$ python3 -q
>>> import numpy as np
>>> from numpy import linalg as LA
>>> np.set_printoptions(precision=3, suppress=True, linewidth=200, floatmode="fixed")
>>> rnd = lambda a: np.round(a, 3) + 0
>>> M = np.array([[-3.0, 1.0, 0.0], [0.0, -3.0, 1.0], [0.0, 0.0, -3.0]])
>>> # triangular, det is the product of the diagonal
>>> rng = np.random.default_rng(13)
>>> lab = rng.permutation(3)
>>> lab
array([2, 1, 0])
>>> M2 = M[lab][:, lab]
>>> np.diag(M2)
array([-3.000, -3.000, -3.000])
>>> print(np.allclose(M2, M))
False
>>> M2
array([[-3.000,  0.000,  0.000],
       [ 1.000, -3.000,  0.000],
       [ 0.000,  1.000, -3.000]])
>>> O, r_ = LA.qr(M)
>>> abs(r_[0, 0]), rnd(LA.norm(M[:, 0]))
(np.float64(3.0), np.float64(3.0))
>>> O @ r_
array([[-3.000,  1.000,  0.000],
       [ 0.000, -3.000,  1.000],
       [ 0.000,  0.000, -3.000]])
>>> [int(LA.matrix_rank(LA.matrix_power(M, p))) for p in range(1, 4)]
[3, 3, 3]
>>> M @ M
array([[ 9.000, -6.000,  1.000],
       [ 0.000,  9.000, -6.000],
       [ 0.000,  0.000,  9.000]])
>>> print(rnd(np.sort(LA.eigvals(M))))
[-3.000 -3.000 -3.000]
>>> mat = np.array([[6, -3, -4, 2], [0, 6, 0, -4], [-2, 1, 0, 0], [0, -2, 0, 0]])
>>> rnd(LA.norm(mat, 2))
np.float64(9.484)
>>> print(rnd(LA.norm(mat, "nuc")))
17.493
>>> LA.norm(mat, axis=1).argmax()
np.int64(0)
>>> rnd(LA.norm(mat[0], 1)), rnd(LA.norm(mat[0], np.inf))
(np.float64(15.0), np.float64(6.0))
>>> print(rnd(LA.norm(mat, axis=0)))
[6.325 7.071 4.000 4.472]
>>> print(mat[0] @ mat[3])
6
>>> print(rnd(LA.norm(mat, 1)), rnd(LA.norm(mat, np.inf)))
12.0 15.0
>>> P = np.triu(np.array([[-3, 0, 2, -2], [2, 3, -2, -3], [-3, 3, 2, 2], [2, -1, 3, 0]]), 1) + np.eye(4)
>>> M2 = P @ mat @ LA.inv(P)
>>> rnd(np.poly(M2))
array([  1.000, -12.000,  20.000,  96.000,  64.000])
>>> rnd(LA.det(M2))
np.float64(64.0)
>>> lab = rng.permutation(4)
>>> lab
array([0, 2, 1, 3])
>>> M2 = mat[lab][:, lab]
>>> np.diag(M2)
array([6, 0, 6, 0])
>>> M2
array([[ 6, -4, -3,  2],
       [-2,  0,  1,  0],
       [ 0,  0,  6, -4],
       [ 0,  0, -2,  0]])
>>> np.allclose(M2, mat)
False
>>> np.trace(M2)
np.int64(12)
>>> rnd(LA.det(M2)), rnd(LA.det(mat[lab]))
(np.float64(64.0), np.float64(-64.0))
>>> print(rnd(np.sort(np.abs(LA.eigvals(M2)))))
[1.123 1.123 7.123 7.123]
>>> r0 = np.array([3, 2, 1, 0])
>>> M2 = mat + np.outer(r0, np.eye(4)[3])
>>> LA.matrix_rank(LA.inv(M2) - LA.inv(mat), tol=1e-8)
np.int64(1)
>>> rnd(LA.det(M2) / LA.det(mat)), rnd(1 + LA.solve(mat, r0)[3])
(np.float64(0.5), np.float64(0.5))
>>> LA.matrix_rank(M2 - mat)
np.int64(1)
>>> M2
array([[ 6.000, -3.000, -4.000,  5.000],
       [ 0.000,  6.000,  0.000, -2.000],
       [-2.000,  1.000,  0.000,  1.000],
       [ 0.000, -2.000,  0.000,  0.000]])
>>> lab = rng.permutation(4)
>>> M2 = mat[:, lab] * rng.choice([-1, 1], 4)
>>> M2
array([[-6,  3,  2, -4],
       [ 0, -6, -4,  0],
       [ 2, -1,  0,  0],
       [ 0,  2,  0,  0]])
>>> U, _, vt = LA.svd(mat.T @ M2)
>>> rnd(LA.lstsq(mat, M2)[0])
array([[-1.000,  0.000,  0.000,  0.000],
       [ 0.000, -1.000,  0.000,  0.000],
       [ 0.000,  0.000,  0.000,  1.000],
       [ 0.000,  0.000,  1.000,  0.000]])
>>> m1 = np.array([[4, 18, 0], [18, 81, 0], [0, 0, 0]])
>>> U, sv, vt = LA.svd(m1)
>>> rnd(sv)
array([85.000,  0.000,  0.000])
>>> M2 = U[:, :1] @ np.diag(sv[:1]) @ vt[:1]
>>> rnd(LA.norm(m1 - M2, 2)), rnd(sv[1])
(np.float64(0.0), np.float64(0.0))
>>> print(rnd(LA.norm(m1 - M2) / LA.norm(m1)))
0.0
>>> LA.matrix_rank(M2)
np.int64(1)
>>> rnd(M2)
array([[ 4.000, 18.000,  0.000],
       [18.000, 81.000,  0.000],
       [ 0.000,  0.000,  0.000]])
>>> np.argsort(-LA.norm(M2, axis=0).round(6), kind="stable")[:3]
array([1, 0, 2])
>>> vals, evecs = LA.eigh(m1)
>>> vec = np.array([1, -2, -3])
>>> print(rnd(evecs * np.abs(vals) @ evecs.T))
[[ 4.000 18.000  0.000]
 [18.000 81.000  0.000]
 [ 0.000  0.000  0.000]]
>>> (np.sign(evecs[:, -1].round(6)) == np.sign(evecs[0, -1].round(6))).astype(int)
array([1, 1, 0])
>>> rnd(evecs * np.maximum(vals, 0) @ evecs.T)
array([[ 4.000, 18.000,  0.000],
       [18.000, 81.000,  0.000],
       [ 0.000,  0.000,  0.000]])
>>> rnd(LA.eigvalsh(m1[1:, 1:]))
array([ 0.000, 81.000])
>>> rnd(vec @ m1 @ vec / (vec @ vec)), vals[0], vals[-1]
(np.float64(18.286), np.float64(0.0), np.float64(85.0))
>>> vec @ m1 @ vec
np.int64(256)
>>> np.abs(m1).sum(axis=1).max(), np.abs(vals).max()
(np.int64(99), np.float64(85.0))
>>> M2 = m1[0, 0] * m1[1:] - np.outer(m1[1:, 0], m1[0])
>>> M2
array([[0, 0, 0],
       [0, 0, 0]])
>>> print(LA.matrix_rank(M2), LA.matrix_rank(m1))
0 1
>>> r0 = np.array([5, 3, 5, 3])
>>> X = np.array([np.roll(r0, i) for i in range(4)])
>>> X
array([[5, 3, 5, 3],
       [3, 5, 3, 5],
       [5, 3, 5, 3],
       [3, 5, 3, 5]])
>>> vals, evecs = LA.eig(mat)
>>> rnd(vals)
array([ 7.123, -1.123,  7.123, -1.123])
>>> np.prod(vals)
np.float64(64.0)
>>> print(rnd(np.sort(LA.eigvals(mat @ mat))))
[ 1.261  1.261 50.739 50.739]
>>> M2 = X + rng.integers(-2, 3, (4, 2)) @ rng.integers(-2, 3, (2, 4))
>>> M2
array([[ 9,  0,  6,  5],
       [ 1,  8,  1,  7],
       [13, -3,  7,  7],
       [ 3,  3,  5,  1]])
>>> print(M2 - X)
[[ 4 -3  1  2]
 [-2  3 -2  2]
 [ 8 -6  2  4]
 [ 0 -2  2 -4]]
>>> rnd(LA.svd(M2 - X, compute_uv=False))
array([12.583,  6.055,  0.000,  0.000])
>>> vals, evecs = LA.eig(M2)
>>> print(rnd(np.sort(LA.eigvals(M2 @ M2))))
[  0.021  17.411  92.228 377.341]
>>> rnd(np.sort(LA.eigvals(M2.T)))
array([-4.173,  0.144,  9.604, 19.425])
>>> print(rnd(np.sort(LA.eigvals(LA.inv(M2)))))
[-0.240  0.051  0.104  6.950]
>>> rnd(np.prod(vals))
np.float64(-112.0)
>>> lab = rng.permutation(4)
>>> lab
array([0, 3, 2, 1])
>>> M2 = X[lab][:, lab]
>>> np.diag(M2)
array([5, 5, 5, 5])
>>> rnd(np.sort(np.abs(LA.eigvals(M2))))
array([ 0.000,  0.000,  4.000, 16.000])
>>> np.allclose(M2, X)
True
>>> F = np.load("block17.npy")
>>> F
array([[5.000, 1.000, 1.000],
       [1.000, 5.000, 1.000],
       [1.000, 1.000, 5.000]])
>>> r0 = np.array([3, -2, 2])
>>> M2 = F + np.outer(r0, np.eye(3)[0])
>>> print(rnd(LA.det(M2) / LA.det(F)), rnd(1 + LA.solve(F, r0)[0]))
1.643 1.643
>>> M2
array([[ 8.000,  1.000,  1.000],
       [-1.000,  5.000,  1.000],
       [ 3.000,  1.000,  5.000]])
>>> LA.matrix_rank(M2 - F)
np.int64(1)
>>> print(LA.matrix_rank(LA.inv(M2) - LA.inv(F), tol=1e-8))
1
>>> J = np.load("a.npy")
>>> J
array([[-3,  5,  0,  0],
       [ 4,  0,  0,  0],
       [ 0,  0, -3,  5],
       [ 0,  0,  4,  0]])
>>> M2 = np.array([[2, 3], [3, 0], [1, 0], [0, 2]])
>>> np.vstack([J, M2.T]).shape
(6, 4)
>>> np.einsum("ik,kj->ij", J, M2)
array([[ 9, -9],
       [ 8, 12],
       [-3, 10],
       [ 4,  0]])
>>> np.einsum("ik,kj->ji", J, M2)
array([[ 9,  8, -3,  4],
       [-9, 12, 10,  0]])
>>> lab = rng.permutation(4)
>>> lab
array([3, 1, 2, 0])
>>> M2 = J[lab][:, lab]
>>> print(rnd(np.sort(np.abs(LA.eigvals(M2)))))
[3.217 3.217 6.217 6.217]
>>> M2
array([[ 0,  0,  4,  0],
       [ 0,  0,  0,  4],
       [ 5,  0, -3,  0],
       [ 0,  5,  0, -3]])
>>> K = np.array([[0.5, -1.1, 0.2, 0.5],
...     [0.8, 0.0, -0.7, 0.5],
...     [1.4, -1.2, 1.4, 0.1],
...     [0.1, -0.3, -0.7, -1.3],
...     [2.9, -0.3, 1.9, -0.7],
...     [0.4, 0.6, -0.7, 0.2],
...     [0.6, 1.3, -0.3, -1.3],
...     [-0.1, -0.4, -0.7, 0.3],
...     [-1.6, 0.0, -1.3, 0.5],
...     [-0.7, 1.5, -0.1, -0.5],
...     [0.2, 0.0, 0.7, 1.6],
...     [-0.1, -0.2, 0.3, 0.0],
...     [-0.2, -0.4, 0.9, -1.0],
...     [0.0, -0.7, -0.6, -1.1],
...     [2.3, 0.6, 1.2, -0.2],
...     [-0.5, 0.0, 1.3, -0.6],
...     [-0.3, -2.7, -2.1, -0.1],
...     [-0.5, 1.4, -1.2, -0.5],
...     [-0.4, 1.9, -1.1, -1.6],
...     [-0.8, 0.5, 0.5, 0.6],
...     [0.8, 0.7, 0.1, 1.0],
...     [0.4, -1.0, 0.8, 0.7]])
>>> K[20] *= 20
>>> K
array([[ 0.500, -1.100,  0.200,  0.500],
       [ 0.800,  0.000, -0.700,  0.500],
       [ 1.400, -1.200,  1.400,  0.100],
       [ 0.100, -0.300, -0.700, -1.300],
       [ 2.900, -0.300,  1.900, -0.700],
       [ 0.400,  0.600, -0.700,  0.200],
       [ 0.600,  1.300, -0.300, -1.300],
       [-0.100, -0.400, -0.700,  0.300],
       [-1.600,  0.000, -1.300,  0.500],
       [-0.700,  1.500, -0.100, -0.500],
       [ 0.200,  0.000,  0.700,  1.600],
       [-0.100, -0.200,  0.300,  0.000],
       [-0.200, -0.400,  0.900, -1.000],
       [ 0.000, -0.700, -0.600, -1.100],
       [ 2.300,  0.600,  1.200, -0.200],
       [-0.500,  0.000,  1.300, -0.600],
       [-0.300, -2.700, -2.100, -0.100],
       [-0.500,  1.400, -1.200, -0.500],
       [-0.400,  1.900, -1.100, -1.600],
       [-0.800,  0.500,  0.500,  0.600],
       [16.000, 14.000,  2.000, 20.000],
       [ 0.400, -1.000,  0.800,  0.700]])
>>> P = K @ LA.solve(K.T @ K, K.T)
>>> LA.matrix_rank(np.eye(22) - P)
np.int64(18)
